% python3 -q
>>> import numpy as np
>>> import numpy.linalg as la
>>> np.set_printoptions(suppress=True, linewidth=100)
>>> K = np.load("sample12.npy")
>>> K
array([[-0.4, -0.3, -0.3],
       [-0.4, -1.3, -0.4],
       [-0.6, -1.6, -0.4],
       [-0.4,  0.3, -2. ],
       [ 0. , -1.8, -5.1],
       [-1.5, -1.2, -1. ],
       [ 1. , -1.5,  1.8],
       [ 0.8,  0. , -0.1],
       [ 1.2,  1.7, -0.5],
       [ 0.8, -1.8, -1.9],
       [-0.6, -0.9,  0.5],
       [-0.2, -0.3,  0.1],
       [-1.2, -0.5,  0.3],
       [-0.6, -0.9,  1.2],
       [-0.8,  2.3, -0.8],
       [-0.3,  0.3,  0.4],
       [-0.8,  0.5,  2.3],
       [-0.3, -0.2,  1.7],
       [-0.2, -0.1,  0.1],
       [-1.1, -0.9,  0.6],
       [-1.5, -0.2,  0.2],
       [ 1.3, -1.3, -0.2],
       [ 0.7,  0.9,  0.8],
       [ 1.9, -0.4,  0.1],
       [-0.7, -0.3,  0.8],
       [ 1. , -0.2,  0.2]])
>>> other = K / np.sqrt((K ** 2).mean(axis=1, keepdims=True))
>>> la.matrix_rank(other) == la.matrix_rank(K)
np.True_
>>> la.matrix_rank(K - K.mean(axis=1, keepdims=True))
np.int64(2)
>>> other[4].round(3)
array([ 0.   , -0.576, -1.633])
>>> lab = K[:, 0] > np.median(K[:, 0])
>>> r0 = K[lab].mean(axis=0) - K[~lab].mean(axis=0)
>>> r0.round(3)
array([ 1.408,  0.023, -0.277])
>>> Xc = K - K.mean(axis=0)
>>> left, s, Vt = la.svd(Xc, full_matrices=False)
>>> print(s.round(3))
[7.295 4.82  4.539]
>>> print((np.sign(left[:, 0]) == np.sign(left[0, 0])).astype(int))
[1 1 1 1 1 1 0 0 0 1 0 0 0 0 0 0 0 0 0 0 0 1 0 0 0 0]
>>> np.round(np.abs(Vt[-1]), 3)
array([0.953, 0.274, 0.128])
>>> T = np.stack([K, -1 * K, K[::-1]])
>>> T.sum(axis=0)
array([[ 1. , -0.2,  0.2],
       [-0.7, -0.3,  0.8],
       [ 1.9, -0.4,  0.1],
       [ 0.7,  0.9,  0.8],
       [ 1.3, -1.3, -0.2],
       [-1.5, -0.2,  0.2],
       [-1.1, -0.9,  0.6],
       [-0.2, -0.1,  0.1],
       [-0.3, -0.2,  1.7],
       [-0.8,  0.5,  2.3],
       [-0.3,  0.3,  0.4],
       [-0.8,  2.3, -0.8],
       [-0.6, -0.9,  1.2],
       [-1.2, -0.5,  0.3],
       [-0.2, -0.3,  0.1],
       [-0.6, -0.9,  0.5],
       [ 0.8, -1.8, -1.9],
       [ 1.2,  1.7, -0.5],
       [ 0.8,  0. , -0.1],
       [ 1. , -1.5,  1.8],
       [-1.5, -1.2, -1. ],
       [ 0. , -1.8, -5.1],
       [-0.4,  0.3, -2. ],
       [-0.6, -1.6, -0.4],
       [-0.4, -1.3, -0.4],
       [-0.4, -0.3, -0.3]])
>>> print(np.round(np.einsum("bij,cij->bc", T, T), 3))
[[ 101.1  -101.1    -3.64]
 [-101.1   101.1     3.64]
 [  -3.64    3.64  101.1 ]]
>>> T.shape
(3, 26, 3)
>>> print(np.round(la.norm(T, axis=(1, 2)), 3))
[10.055 10.055 10.055]
>>> np.round(K.mean(axis=0), 3)
array([-0.112, -0.373, -0.062])
>>> np.zeros(26, 3)
Traceback (most recent call last):
  File "<python-input-23>", line 1, in <module>
    np.zeros(26, 3)
    ~~~~~~~~^^^^^^^
TypeError: Cannot interpret '3' as a data type
>>> np.round(la.norm(K), 3)
np.float64(10.055)
>>> np.round(np.diff(K, axis=0), 3)
array([[ 0. , -1. , -0.1],
       [-0.2, -0.3,  0. ],
       [ 0.2,  1.9, -1.6],
       [ 0.4, -2.1, -3.1],
       [-1.5,  0.6,  4.1],
       [ 2.5, -0.3,  2.8],
       [-0.2,  1.5, -1.9],
       [ 0.4,  1.7, -0.4],
       [-0.4, -3.5, -1.4],
       [-1.4,  0.9,  2.4],
       [ 0.4,  0.6, -0.4],
       [-1. , -0.2,  0.2],
       [ 0.6, -0.4,  0.9],
       [-0.2,  3.2, -2. ],
       [ 0.5, -2. ,  1.2],
       [-0.5,  0.2,  1.9],
       [ 0.5, -0.7, -0.6],
       [ 0.1,  0.1, -1.6],
       [-0.9, -0.8,  0.5],
       [-0.4,  0.7, -0.4],
       [ 2.8, -1.1, -0.4],
       [-0.6,  2.2,  1. ],
       [ 1.2, -1.3, -0.7],
       [-2.6,  0.1,  0.7],
       [ 1.7,  0.1, -0.6]])
>>> print(np.count_nonzero(K))
76
>>> print(np.round(K.sum(axis=1), 3))
[-1.  -2.1 -2.6 -2.1 -6.9 -3.7  1.3  0.7  2.4 -2.9 -1.  -0.4 -1.4 -0.3  0.7  0.4  2.   1.2 -0.2
 -1.4 -1.5 -0.2  2.4  1.6 -0.2  1. ]
>>> F = np.loadtxt("arr.csv", delimiter=",")
>>> F
array([[0.375, 0.375, 0.25 ],
       [0.   , 1.   , 0.   ],
       [0.3  , 0.3  , 0.4  ]])
>>> # a transition matrix
>>> ev, V = la.eig(F)
>>> np.round(np.sort(la.eigvals(la.inv(F))), 3)
array([1.   , 1.511, 8.822])
>>> np.round(np.prod(ev), 3)
np.float64(0.075)
>>> np.round(F @ V[:, 0] - ev[0] * V[:, 0], 3) + 0
array([0., 0., 0.])
>>> np.round(np.sort(la.eigvals(F.T)), 3)
array([0.113, 0.662, 1.   ])
>>> print(np.round(np.sort(la.eigvals(F @ F)), 3))
[0.013 0.438 1.   ]
>>> la.determinant(F)
Traceback (most recent call last):
  File "<python-input-37>", line 1, in <module>
    la.determinant(F)
    ^^^^^^^^^^^^^^
AttributeError: module 'numpy.linalg' has no attribute 'determinant'
>>> np.round(np.sort(np.abs(la.eigvals(F))), 3)
array([0.113, 0.662, 1.   ])
>>> np.allclose(F @ F.T, F.T @ F)
False
>>> print(np.round((F - F.T) / 2, 3))
[[ 0.     0.188 -0.025]
 [-0.188  0.    -0.15 ]
 [ 0.025  0.15   0.   ]]
>>> np.allclose(F, F.T)
False
>>> assert F == F.T
Traceback (most recent call last):
  File "<python-input-42>", line 1, in <module>
    assert F == F.T
           ^^^^^^^^
ValueError: The truth value of an array with more than one element is ambiguous. Use a.any() or a.all()
>>> print(np.round(F @ F, 3))
[[0.216 0.591 0.194]
 [0.    1.    0.   ]
 [0.232 0.532 0.235]]
>>> rng = np.random.default_rng(27301)
>>> lab = rng.permutation(3)
>>> lab
array([2, 1, 0])
>>> other = F[lab][:, lab]
>>> print(np.allclose(other, F))
False
>>> np.round(np.sort(np.abs(la.eigvals(other))), 3)
array([0.113, 0.662, 1.   ])
>>> np.trace(other)
np.float64(1.775)
>>> np.diag(other)
array([0.4  , 1.   , 0.375])
>>> other
array([[0.4  , 0.3  , 0.3  ],
       [0.   , 1.   , 0.   ],
       [0.25 , 0.375, 0.375]])
>>> q = F.astype(float).copy()
>>> for j in range(3):
...     q[:, j] -= q[:, :j] @ (q[:, :j].T @ q[:, j])
...     q[:, j] /= la.norm(q[:, j])
... 
>>> print(np.round(q.T @ F, 3) + 0)
[[0.48  0.48  0.445]
 [0.    1.    0.   ]
 [0.    0.    0.156]]
>>> F @ np.ones(3)
array([1., 1., 1.])
>>> print(F.sum(axis=1))
[1. 1. 1.]
>>> np.round(la.matrix_power(F, 2), 3)
array([[0.216, 0.591, 0.194],
       [0.   , 1.   , 0.   ],
       [0.232, 0.532, 0.235]])
>>> np.round(la.matrix_power(F, 100), 3) + 0
array([[0., 1., 0.],
       [0., 1., 0.],
       [0., 1., 0.]])
>>> p = np.eye(3)[1]
>>> for _ in range(6):
...     p = p @ F
...     print(p.round(3))
... 
[0. 1. 0.]
[0. 1. 0.]
[0. 1. 0.]
[0. 1. 0.]
[0. 1. 0.]
[0. 1. 0.]
>>> E = np.load("run17.npy")
>>> E
array([[107,  26, 102],
       [ 26,  94,  90],
       [102,  90, 166]])
>>> lab = rng.permutation(3)
>>> lab
array([2, 1, 0])
>>> other = E[lab][:, lab]
>>> np.trace(other)
np.int64(367)
>>> other
array([[166,  90, 102],
       [ 90,  94,  26],
       [102,  26, 107]])
>>> np.allclose(other, E)
False
>>> print(np.diag(other))
[166  94 107]
>>> M = np.load("out19.npy")
>>> M.round(3)
array([[ 0.126, -0.641, -0.757],
       [-0.641,  0.53 , -0.555],
       [-0.757, -0.555,  0.344]])
>>> lab = rng.permutation(3)
>>> lab
array([2, 1, 0])
>>> other = M[lab][:, lab]
>>> np.allclose(other, M)
False
>>> round(float(la.det(other)), 3), round(la.det(M[lab]), 3)
(-1.0, np.float64(1.0))
>>> print(np.trace(other))
1.0
>>> other.round(3)
array([[ 0.344, -0.555, -0.757],
       [-0.555,  0.53 , -0.641],
       [-0.757, -0.641,  0.126]])
>>> ang = np.radians(72)
>>> r_ = np.eye(3)
>>> r_[2, 2] = r_[1, 1] = np.cos(ang)
>>> r_[2, 1], r_[1, 2] = -np.sin(ang), np.sin(ang)
>>> r_.round(3)
array([[ 1.   ,  0.   ,  0.   ],
       [ 0.   ,  0.309,  0.951],
       [ 0.   , -0.951,  0.309]])
>>> other = M @ r_.T
>>> np.round(np.abs(other - M).max(axis=0), 3)
array([0.   , 0.894, 1.133])
>>> print(np.allclose(M @ M.T, other @ other.T))
True
>>> np.round(la.det(r_), 3), round(float(np.trace(r_)), 3)
(np.float64(1.0), 1.618)
>>> print(np.allclose(la.norm(M, axis=1), la.norm(other, axis=1)))
True
